>>> import numpy as np
>>> np.set_printoptions(precision=2, suppress=True, linewidth=200)
>>> arr = np.loadtxt("mat.csv", delimiter=",")
>>> print(arr)
[[1. 0. 0. 0.]
 [1. 3. 0. 0.]
 [0. 2. 3. 0.]
 [2. 1. 1. 2.]]
>>> hat = np.triu(np.array([[3, 5, 1, 1], [5, 3, 5, 5], [4, 0, 3, 4], [2, 1, 0, 3]]), 1) + np.eye(4)
>>> out = hat @ arr @ np.linalg.inv(hat)
>>> np.linalg.matrix_rank(out)
np.int64(4)
>>> print(round(float(np.linalg.det(out)), 2))
18.0
>>> print(np.linalg.norm(arr, axis=0))
[2.45 3.74 3.16 2.  ]
>>> round(np.linalg.norm(arr, 1), 2), np.round(np.linalg.norm(arr, np.inf), 2)
(np.float64(6.0), np.float64(6.0))
>>> round(float(np.linalg.norm(arr) ** 2 / np.linalg.norm(arr, 2) ** 2), 2)
1.55
>>> round(np.linalg.norm(arr, "nuc"), 2)
np.float64(10.15)
>>> m1 = np.loadtxt("a.csv", delimiter=",")
>>> m1
array([[ 4.28,  0.05,  6.44],
       [-0.69, -0.03, -0.97],
       [ 2.99,  0.06,  4.57],
       [ 1.4 , -0.01,  2.14],
       [-1.52,  0.07, -2.12],
       [ 3.74,  0.  ,  5.58],
       [-0.74,  0.07, -1.13],
       [ 0.41, -0.01,  0.57],
       [-2.29, -0.01, -3.73],
       [ 1.48,  0.01,  2.2 ],
       [-2.6 , -0.02, -3.64],
       [ 0.21, -0.03,  0.37],
       [ 2.09, -0.06,  3.11]])
>>> dist = np.linalg.norm(m1[:, None] - m1[None], axis=-1)
>>> dist[5].round(6).argsort(kind="stable")[:4]
array([ 5,  0,  2, 12])
>>> dist[:5, :5]
array([[ 0.  ,  8.92,  2.27,  5.18, 10.34],
       [ 8.92,  0.  ,  6.65,  3.75,  1.42],
       [ 2.27,  6.65,  0.  ,  2.9 ,  8.07],
       [ 5.18,  3.75,  2.9 ,  0.  ,  5.17],
       [10.34,  1.42,  8.07,  5.17,  0.  ]])
>>> print(dist.mean(axis=1).argmax())
0
>>> np.flatnonzero(dist[5] < dist.mean() / 2)
array([0, 2, 5])
>>> dist[5]
array([ 1.02,  7.91,  1.26,  4.16,  9.33,  0.  ,  8.07,  6.02, 11.09,  4.07, 11.19,  6.29,  2.97])
>>> A = np.loadtxt("data.csv", delimiter=",")
>>> print(A)
[[-2. -2. -2.]
 [-2. -4. -4.]
 [-2. -4. -6.]]
>>> hat = np.triu(np.array([[3, 2, -5], [4, -5, -4], [4, -1, 1]]), 1) + np.eye(3)
>>> out = hat @ A @ np.linalg.inv(hat)
>>> np.trace(out), np.trace(A)
(np.float64(-12.0), np.float64(-12.0))
>>> hat @ A - A @ hat
array([[  6.,  16.,   4.],
       [  8.,  20.,  -2.],
       [  0.,   4., -26.]])
